>>> import numpy as np
>>> np.set_printoptions(suppress=True, linewidth=140)
>>> K = np.load("out15.npy")
>>> K
array([[ 1., -3.,  0.,  0.],
       [ 5., -4.,  0.,  0.],
       [ 0.,  0., -2., -2.],
       [ 0.,  0.,  3.,  1.]])
>>> # splits into 2 blocks
>>> Q = K.astype(float).copy()
>>> for j in range(4):
...     Q[:, j] -= Q[:, :j] @ (Q[:, :j].T @ Q[:, j])
...     Q[:, j] /= np.linalg.norm(Q[:, j])
... 
>>> np.round(Q.T @ Q, 3) + 0
array([[1., 0., 0., 0.],
       [0., 1., 0., 0.],
       [0., 0., 1., 0.],
       [0., 0., 0., 1.]])
>>> u = np.array([1, 0, 2, 2])
>>> Y = K + np.outer(u, np.eye(4)[2])
>>> np.linalg.matrix_rank(np.linalg.inv(Y) - np.linalg.inv(K), tol=1e-8)
np.int64(1)
>>> round(float(np.linalg.det(Y) / np.linalg.det(K)), 3), round(float(1 + np.linalg.solve(K, u)[2]), 3)
(2.5, 2.5)
>>> np.linalg.matrix_rank(Y - K)
np.int64(1)
>>> Y
array([[ 1., -3.,  1.,  0.],
       [ 5., -4.,  0.,  0.],
       [ 0.,  0.,  0., -2.],
       [ 0.,  0.,  5.,  1.]])
>>> J = np.loadtxt("dump.csv", delimiter=",")
>>> J
array([[  3.684, -14.932, -11.642,  -4.951,   1.849],
       [ -6.493,  -2.852,  -3.735,  -5.242,  17.558],
       [ 10.425,  -1.791,   4.07 ,   1.506, -16.41 ],
       [ -7.984, -11.47 ,  -0.852, -14.189,   1.627],
       [ 11.871,  -0.135,   1.107,  -1.26 , -16.008],
       [ -3.306,  15.934,   0.616,  11.376,  -2.318],
       [  4.466,  14.576,   9.127,  -8.53 ,   3.395],
       [  7.24 ,   1.256,   4.702, -17.975,  -0.9  ],
       [  8.766,  -2.938,  11.287,  -8.85 , -10.432],
       [-18.268,  -1.922,   5.343,  -0.328,  -5.824],
       [ -0.861,   7.331,   1.821,  18.152,  -3.563],
       [  7.958,  -0.285, -13.71 ,  -8.127,   9.088],
       [-13.99 ,   5.999,  12.198,  -2.273,   3.786],
       [  0.612,  19.602,   0.198,  -2.344,  -3.141],
       [  7.555,   9.081,  11.185,   9.574,   6.61 ],
       [-10.344,  -9.831,  -7.19 ,   2.756, -11.707],
       [  5.743,  -2.54 ,  -1.48 ,  -0.289,  18.929],
       [-17.602,   3.643,  -1.112,  -7.867,  -3.713],
       [-18.899,  -5.731,   2.033,  -2.215,  -0.98 ],
       [-16.541,   0.29 , -10.916,  -0.323,  -2.656],
       [-12.61 ,  -3.001,  11.112,  -1.714, -10.275],
       [ -6.23 , -13.353,  11.347,  -0.029,   7.358],
       [ -3.271,   2.636,  -2.974,  -5.089,  18.644],
       [  3.191,   1.494,  -0.207,  -8.912,  17.553],
       [  8.417,   5.534, -13.887,  -5.246,   8.84 ],
       [ -2.094,  14.614,  -8.72 ,  -8.685,   5.53 ],
       [ 16.499,   0.129,   8.308,  -4.431,   6.254],
       [-15.258,  -0.635,  -0.61 , -12.787,  -1.705],
       [ 15.526,   0.28 ,   8.642,   8.46 ,  -3.55 ],
       [ 11.071,   2.248,  -2.168, -16.358,  -0.326]])
>>> cen = (J - J.mean(axis=0)) / J.std(axis=0)
>>> np.round(cen.std(axis=0), 3)
array([1., 1., 1., 1., 1.])
>>> c = np.linalg.lstsq(np.delete(cen, 4, axis=1), cen[:, 4])[0]
>>> np.abs(c).argmax()
np.int64(2)
>>> c.round(3)
array([ 0.072,  0.092, -0.206, -0.16 ])
>>> t = np.radians(36)
>>> R = np.eye(4)
>>> R[3, 3] = R[0, 0] = np.cos(t)
>>> R[3, 0], R[0, 3] = -np.sin(t), np.sin(t)
>>> R.round(3)
array([[ 0.809,  0.   ,  0.   ,  0.588],
       [ 0.   ,  1.   ,  0.   ,  0.   ],
       [ 0.   ,  0.   ,  1.   ,  0.   ],
       [-0.588,  0.   ,  0.   ,  0.809]])
>>> Y = K @ R.T
>>> Y.round(3)
array([[ 0.809, -3.   ,  0.   , -0.588],
       [ 4.045, -4.   ,  0.   , -2.939],
       [-1.176,  0.   , -2.   , -1.618],
       [ 0.588,  0.   ,  3.   ,  0.809]])
>>> round(np.linalg.det(R), 3), round(float(np.trace(R)), 3)
(np.float64(1.0), 3.618)
>>> np.round(np.abs(Y - K).max(axis=0), 3)
array([1.176, 0.   , 0.   , 2.939])
>>> Q, evecs = np.linalg.qr(J[:, :3])[0], np.linalg.qr(J[:, 3:])[0]
>>> s = np.linalg.svd(Q.T @ evecs, compute_uv=False)
>>> (s > 0.9).sum()
np.int64(0)
>>> round(float(np.linalg.norm(Q @ Q.T - evecs @ evecs.T, 2)), 3)
1.0
>>> np.round(np.degrees(np.arccos(s.clip(0, 1))), 3)
array([75.906, 81.257])
